% ipython --no-banner

In [1]: import numpy as np

In [2]: from numpy import linalg as LA

In [3]: np.set_printoptions(precision=1, suppress=True, linewidth=160)

In [4]: W0 = np.array([[0.0, 0.0, 0.0, -2.0],
   ...:     [0.0, 0.0, 0.0, 2.0],
   ...:     [0.0, 0.0, 0.0, 0.0],
   ...:     [-2.0, 2.0, 0.0, 0.0]])

In [5]: np.round(LA.det(W0), 1)
Out[5]: np.float64(0.0)

In [6]: np.trace(W0)
Out[6]: np.float64(0.0)

In [7]: W0 @ W0
Out[7]: 
array([[ 4., -4.,  0.,  0.],
       [-4.,  4.,  0.,  0.],
       [ 0.,  0.,  0.,  0.],
       [ 0.,  0.,  0.,  8.]])

In [8]: np.all(LA.eigvalsh(W0) > 0)
Out[8]: np.False_

In [9]: left, sigma, vt = LA.svd(W0)

In [10]: vecs = vt[:(sigma > 1e-8).sum()]

In [11]: rng = np.random.default_rng(996511)

In [12]: x = W0[0] + 3 * W0[1] + rng.integers(2) * np.eye(4)[3]

In [13]: x
Out[13]: array([0., 0., 0., 5.])

In [14]: LA.matrix_rank(np.vstack([W0, x]))
Out[14]: np.int64(2)

In [15]: vecs.T @ vecs
Out[15]: 
array([[ 0.5, -0.5,  0. ,  0. ],
       [-0.5,  0.5,  0. ,  0. ],
       [ 0. ,  0. ,  0. ,  0. ],
       [ 0. ,  0. ,  0. ,  1. ]])

In [16]: np.round(LA.norm(W0, 2) / LA.norm(W0), 1)
Out[16]: np.float64(0.7)

In [17]: [round(float(x), 1) for x in LA.svd(W0, compute_uv=False)[:3]]
Out[17]: [2.8, 2.8, 0.0]

In [18]: A = np.load("run9.npy")

In [19]: A
Out[19]: 
array([[ 0.3,  0.7, -0.3, -1. ,  1. ,  0.4, -0.9,  0.1],
       [-0.9,  0.7, -0.4, -0.8,  0.1,  0.9, -1. ,  0. ],
       [-0.7,  0.7, -0.5,  0.3,  0.4,  0.4,  0.9,  0.1],
       [-1. ,  1. , -1. , -1. ,  1. ,  1. ,  0.2,  0.1],
       [-0.3,  0.6, -0.8,  1. ,  0.4, -0.5,  1. ,  0.1],
       [ 0.7,  0.4,  0.4, -0.3,  0.9, -0.6,  0.8,  0.3],
       [ 1. , -1. ,  0.8,  1. , -1. , -1. ,  0.9, -0.2],
       [-0.7,  0.9, -0.7, -0.7,  1. ,  0.7,  0.7,  0.2],
       [ 0.1,  0.6, -0.9, -0.9,  1. ,  0.6,  0. , -0.2],
       [-0.2, -1. ,  0.7,  0.8, -1. ,  0. , -1. , -0.5]])

In [20]: q, Rm = LA.qr(A)

In [21]: Rm.round(1) + 0
Out[21]: 
array([[-2.1,  1.5, -1.5, -0.9,  0.9,  1.7, -0.3,  0.1],
       [ 0. , -2. ,  1.3,  1.6, -2.4, -0.5, -0.8, -0.5],
       [ 0. ,  0. , -0.9,  0.3,  0.1,  0.1,  0.4, -0.3],
       [ 0. ,  0. ,  0. ,  1.8, -0.3, -1.1,  1.7,  0.2],
       [ 0. ,  0. ,  0. ,  0. , -0.6,  0. , -0.4,  0. ],
       [ 0. ,  0. ,  0. ,  0. ,  0. ,  0.4, -0.5, -0.3],
       [ 0. ,  0. ,  0. ,  0. ,  0. ,  0. , -1.5, -0.1],
       [ 0. ,  0. ,  0. ,  0. ,  0. ,  0. ,  0. , -0.2]])

In [22]: np.round(q.T @ q, 1) + 0
Out[22]: 
array([[1., 0., 0., 0., 0., 0., 0., 0.],
       [0., 1., 0., 0., 0., 0., 0., 0.],
       [0., 0., 1., 0., 0., 0., 0., 0.],
       [0., 0., 0., 1., 0., 0., 0., 0.],
       [0., 0., 0., 0., 1., 0., 0., 0.],
       [0., 0., 0., 0., 0., 1., 0., 0.],
       [0., 0., 0., 0., 0., 0., 1., 0.],
       [0., 0., 0., 0., 0., 0., 0., 1.]])

In [23]: np.allclose(Rm.T @ Rm, A.T @ A)
Out[23]: True
